$ python -q
>>> import numpy as np
>>> np.set_printoptions(precision=2, suppress=True, linewidth=140)
>>> mat = np.loadtxt("x.csv", delimiter=",")
>>> mat
array([[-0.7 , -0.41, -0.04,  0.43,  0.05, -0.49, -1.68, -0.75,  1.02],
       [-0.41, -1.41,  1.4 ,  0.06,  0.27,  0.9 ,  0.03, -0.01,  0.85],
       [-0.04,  1.4 , -0.75, -0.14,  0.38,  1.56, -0.39, -0.03,  0.36],
       [ 0.43,  0.06, -0.14,  1.92, -1.22,  0.59,  0.68, -0.82,  0.64],
       [ 0.05,  0.27,  0.38, -1.22, -1.41, -0.05, -0.83,  0.48,  0.52],
       [-0.49,  0.9 ,  1.56,  0.59, -0.05, -0.28,  0.61, -0.73,  0.02],
       [-1.68,  0.03, -0.39,  0.68, -0.83,  0.61, -0.82,  0.89, -0.53],
       [-0.75, -0.01, -0.03, -0.82,  0.48, -0.73,  0.89, -0.58,  0.29],
       [ 1.02,  0.85,  0.36,  0.64,  0.52,  0.02, -0.53,  0.29, -0.95]])
>>> U, sigma, Vh = np.linalg.svd(mat)
>>> evecs = Vh[:(sigma > 1e-8).sum()]
>>> rng = np.random.default_rng(774957)
>>> x = mat[6] + -2 * mat[8] + rng.integers(2) * np.eye(9)[7]
>>> x
array([-3.73, -1.67, -1.11, -0.6 , -1.88,  0.57,  0.23,  1.32,  1.38])
>>> np.round(evecs.T @ evecs, 2) + 0
array([[ 1.  ,  0.  ,  0.  ,  0.  ,  0.  ,  0.  ,  0.  , -0.01, -0.01],
       [ 0.  ,  0.96,  0.  , -0.05, -0.04,  0.06, -0.03, -0.13, -0.11],
       [ 0.  ,  0.  ,  1.  ,  0.  ,  0.  ,  0.  ,  0.  ,  0.  ,  0.  ],
       [ 0.  , -0.05,  0.  ,  0.94, -0.05,  0.07, -0.04, -0.16, -0.14],
       [ 0.  , -0.04,  0.  , -0.05,  0.96,  0.05, -0.03, -0.13, -0.11],
       [ 0.  ,  0.06,  0.  ,  0.07,  0.05,  0.92,  0.04,  0.19,  0.16],
       [ 0.  , -0.03,  0.  , -0.04, -0.03,  0.04,  0.98, -0.1 , -0.08],
       [-0.01, -0.13,  0.  , -0.16, -0.13,  0.19, -0.1 ,  0.56, -0.38],
       [-0.01, -0.11,  0.  , -0.14, -0.11,  0.16, -0.08, -0.38,  0.68]])
>>> np.linalg.matrix_rank(np.vstack([mat, x]))
np.int64(9)
>>> round(float(np.linalg.norm(x - evecs.T @ evecs @ x)), 2)
0.66
>>> def softmax(z):
...     e = np.exp(z - z.max(axis=-1, keepdims=True))
...     return e / e.sum(axis=-1, keepdims=True)
... 
>>> softmax(mat[2])
array([0.06, 0.26, 0.03, 0.06, 0.09, 0.3 , 0.04, 0.06, 0.09])
>>> att = mat @ mat.T / np.sqrt(9)
>>> print(softmax(att))
[[0.41 0.1  0.06 0.07 0.09 0.06 0.1  0.06 0.05]
 [0.1  0.45 0.04 0.08 0.07 0.09 0.07 0.07 0.04]
 [0.06 0.05 0.43 0.08 0.07 0.06 0.1  0.05 0.09]
 [0.06 0.06 0.06 0.57 0.03 0.09 0.06 0.03 0.05]
 [0.1  0.08 0.08 0.05 0.4  0.06 0.11 0.06 0.06]
 [0.07 0.1  0.06 0.12 0.06 0.35 0.06 0.1  0.09]
 [0.09 0.06 0.09 0.07 0.08 0.05 0.48 0.04 0.05]
 [0.1  0.1  0.07 0.06 0.09 0.15 0.06 0.31 0.05]
 [0.07 0.05 0.13 0.09 0.07 0.12 0.08 0.05 0.35]]
>>> F = np.load("mat.npy")
>>> print(F)
[[ 1.    1.   -0.25  0.77 -0.58 -0.62 -0.85  0.78 -0.78]
 [-0.96 -1.   -0.19 -0.54  0.45  0.48  0.65 -0.18  0.21]
 [-0.99 -0.99  0.89 -0.86  0.41  0.84  0.49 -0.74  0.82]
 [-0.98 -0.99 -0.02 -0.31  0.28 -0.04  0.7  -0.79  0.73]
 [-0.82 -0.69  0.83 -0.74  0.24  0.79  0.07 -0.28  0.5 ]
 [-1.   -0.56  1.   -0.91 -0.45  0.49  0.25 -1.    1.  ]
 [ 0.92  0.24 -0.63 -0.39  0.37  0.79 -0.31  0.98 -0.96]
 [-0.79 -0.64 -0.29  0.56 -0.23 -0.82  0.43 -0.9   0.79]
 [-0.98 -0.94  0.83 -0.64  0.17  0.47  0.41 -0.87  0.88]
 [-0.82 -0.24  0.82 -0.41 -0.05  0.25  0.06 -0.81  0.82]
 [-0.81 -0.9   0.73 -0.85  0.45  0.91  0.15  0.4  -0.03]
 [-0.95 -0.98  0.14 -0.45  0.3   0.31  0.54 -0.51  0.5 ]
 [-0.97  0.45  1.   -0.95  0.02  0.96 -0.4  -0.95  0.98]
 [-0.99 -0.96  0.11  0.66 -0.35 -0.95  0.74 -1.    0.99]
 [-0.96  0.78  1.   -0.95 -0.11  0.95 -0.5  -0.97  0.99]
 [ 1.    1.   -0.87  0.85 -0.49 -0.56 -0.89  0.99 -0.99]
 [ 0.11  0.89  0.71  0.16 -0.35 -0.32 -0.31 -0.75  0.72]
 [-0.99 -1.   -0.12 -0.58  0.49  0.39  0.79 -0.62  0.59]
 [-0.92 -1.   -0.97  0.66  0.24 -0.87  0.84 -0.41 -0.07]
 [-0.94 -0.88 -0.17  0.49 -0.19 -0.83  0.57 -0.95  0.89]
 [ 0.61  0.76 -0.62  0.76 -0.37 -0.86 -0.05 -0.45  0.15]
 [ 0.2   0.85  0.55  0.24 -0.32 -0.38 -0.26 -0.66  0.61]
 [ 1.    0.97 -0.92  0.64 -0.09 -0.28 -0.54  0.98 -0.97]
 [-0.56 -0.24  0.87 -0.79  0.24  0.87 -0.16  0.12  0.24]
 [-0.96 -0.16  1.   -0.94  0.16  0.95 -0.23 -0.84  0.94]
 [-0.95 -1.   -1.    0.56  0.62 -0.75  0.94  0.62 -0.83]
 [-0.98 -0.99 -0.52  0.35  0.05 -0.76  0.74 -0.92  0.82]
 [-1.    0.52  1.    0.14 -0.71 -0.88  0.22 -1.    1.  ]
 [-0.04 -0.77 -0.9   0.64  0.01 -0.75  0.43  0.08 -0.37]
 [ 0.96  0.48 -0.95  0.62  0.05 -0.44 -0.12  0.94 -0.95]
 [ 0.99  0.73 -0.93  0.23  0.24  0.41 -0.4   0.99 -0.99]
 [ 1.    0.86 -0.99  0.77  0.01 -0.53 -0.34  0.99 -0.99]
 [ 0.84 -0.92 -0.99  0.3   0.49  0.11  0.35  0.99 -0.99]
 [-1.   -1.    0.84 -0.42  0.08 -0.41  0.83 -1.    0.99]
 [ 1.    0.66 -0.98  0.37  0.34  0.38 -0.38  1.   -1.  ]
 [-1.   -0.98  0.89 -0.34 -0.07 -0.41  0.69 -1.    0.99]
 [ 1.    1.   -0.84  0.83 -0.43 -0.74 -0.68  0.89 -0.91]
 [-0.98  0.05  0.99 -0.66 -0.23  0.39 -0.01 -0.99  0.99]]
>>> d = np.linalg.norm(F[:, None] - F[None], axis=-1)
>>> np.linalg.matrix_rank(d ** 2)
np.int64(11)
>>> print((d + 1e9 * np.eye(38)).round(6).argmin(axis=1))
[36 11  8 11 23 37 30 19  2 37 23 17 14 19 12 36 21 11 28  7 21 16 31  4 12 18 19 16 18 31 34 22 29 35 30 33 15  9]
>>> np.flatnonzero(d[2] < d.mean() / 2)
array([ 2,  4,  5,  8,  9, 11, 17, 24])
>>> d.shape
(38, 38)
>>> x = np.array([-1, -1, 0, 0, -1, 1, 0, 2, 2])
>>> rhs = F @ x
>>> np.round(np.linalg.lstsq(F, rhs)[0], 2) + 0
array([-1., -1.,  0.,  0., -1.,  1.,  0.,  2.,  2.])
>>> np.round(np.linalg.pinv(F) @ F, 2) + 0
array([[1., 0., 0., 0., 0., 0., 0., 0., 0.],
       [0., 1., 0., 0., 0., 0., 0., 0., 0.],
       [0., 0., 1., 0., 0., 0., 0., 0., 0.],
       [0., 0., 0., 1., 0., 0., 0., 0., 0.],
       [0., 0., 0., 0., 1., 0., 0., 0., 0.],
       [0., 0., 0., 0., 0., 1., 0., 0., 0.],
       [0., 0., 0., 0., 0., 0., 1., 0., 0.],
       [0., 0., 0., 0., 0., 0., 0., 1., 0.],
       [0., 0., 0., 0., 0., 0., 0., 0., 1.]])
>>> rhs = rhs + 0.05 * rng.normal(size=38)
>>> print(rhs)
[-2.    2.07  2.58  1.49  2.49  2.54 -0.7   0.63  2.23  1.42  2.89  1.84  1.46  1.32  1.22 -2.08 -1.04  1.82 -0.19  1.   -2.47 -1.23 -2.15
  2.12  2.13  0.13  0.9   0.33 -0.58 -2.   -1.59 -2.45 -0.29  1.48 -1.64  1.61 -2.46  1.51]
>>> coef, *_ = np.linalg.lstsq(F, rhs)
>>> [round(float(np.linalg.norm(np.linalg.solve(F.T @ F + lam * np.eye(9), F.T @ rhs))), 2) for lam in (0, 1, 10, 100)]
[3.42, 1.52, 1.04, 0.51]
>>> np.round(F.T @ (rhs - F @ coef), 2) + 0
array([0., 0., 0., 0., 0., 0., 0., 0., 0.])
>>> coef.round()
array([-1., -1.,  0.,  0., -1.,  1.,  0.,  2.,  2.])
>>> arr = np.load("arr.npy")
>>> print(arr)
[[2 0 0 0 0]
 [0 1 0 2 1]
 [2 0 1 0 0]
 [1 1 1 0 2]
 [2 2 1 0 0]]
>>> out = np.array([[2, 1], [-3, 1], [2, -1], [3, 1], [0, 3]])
>>> print(np.einsum("ij,ij->i", arr, arr))
[4 6 5 7 9]
>>> print(np.vstack([arr, out.T]).shape)
(7, 5)
>>> np.einsum("ik,kj->ij", arr, out)
array([[4, 2],
       [3, 6],
       [6, 1],
       [1, 7],
       [0, 3]])
>>> q, evecs = np.linalg.qr(arr[:, :2])[0], np.linalg.qr(arr[:, 2:])[0]
>>> sigma = np.linalg.svd(q.T @ evecs, compute_uv=False)
>>> sigma
array([0.89, 0.51])
>>> softmax(arr[2])
array([0.56, 0.08, 0.21, 0.08, 0.08])
>>> softmax(arr[2] + 5)
array([0.56, 0.08, 0.21, 0.08, 0.08])
>>> att = arr @ arr.T / np.sqrt(5)
>>> softmax(att)
array([[0.28, 0.05, 0.28, 0.11, 0.28],
       [0.04, 0.64, 0.04, 0.17, 0.11],
       [0.2 , 0.03, 0.32, 0.13, 0.32],
       [0.06, 0.09, 0.09, 0.54, 0.22],
       [0.07, 0.03, 0.11, 0.11, 0.67]])
>>> (arr - arr.T) / 2
array([[ 0. ,  0. , -1. , -0.5, -1. ],
       [ 0. ,  0. ,  0. ,  0.5, -0.5],
       [ 1. ,  0. ,  0. , -0.5, -0.5],
       [ 0.5, -0.5,  0.5,  0. ,  1. ],
       [ 1. ,  0.5,  0.5, -1. ,  0. ]])
>>> np.linalg.matrix_power(arr, 4)
array([[ 16,   0,   0,   0,   0],
       [100,  45,  29,  34,  37],
       [ 30,   0,   1,   0,   0],
       [ 92,  37,  25,  18,  29],
       [ 82,  34,  21,  20,  18]])
>>> np.sort(np.abs(np.linalg.eigvals(arr)))
array([1.  , 1.6 , 1.6 , 2.  , 3.11])
>>> print(arr @ arr)
[[4 0 0 0 0]
 [4 5 3 2 5]
 [6 0 1 0 0]
 [8 5 3 2 1]
 [6 2 1 4 2]]
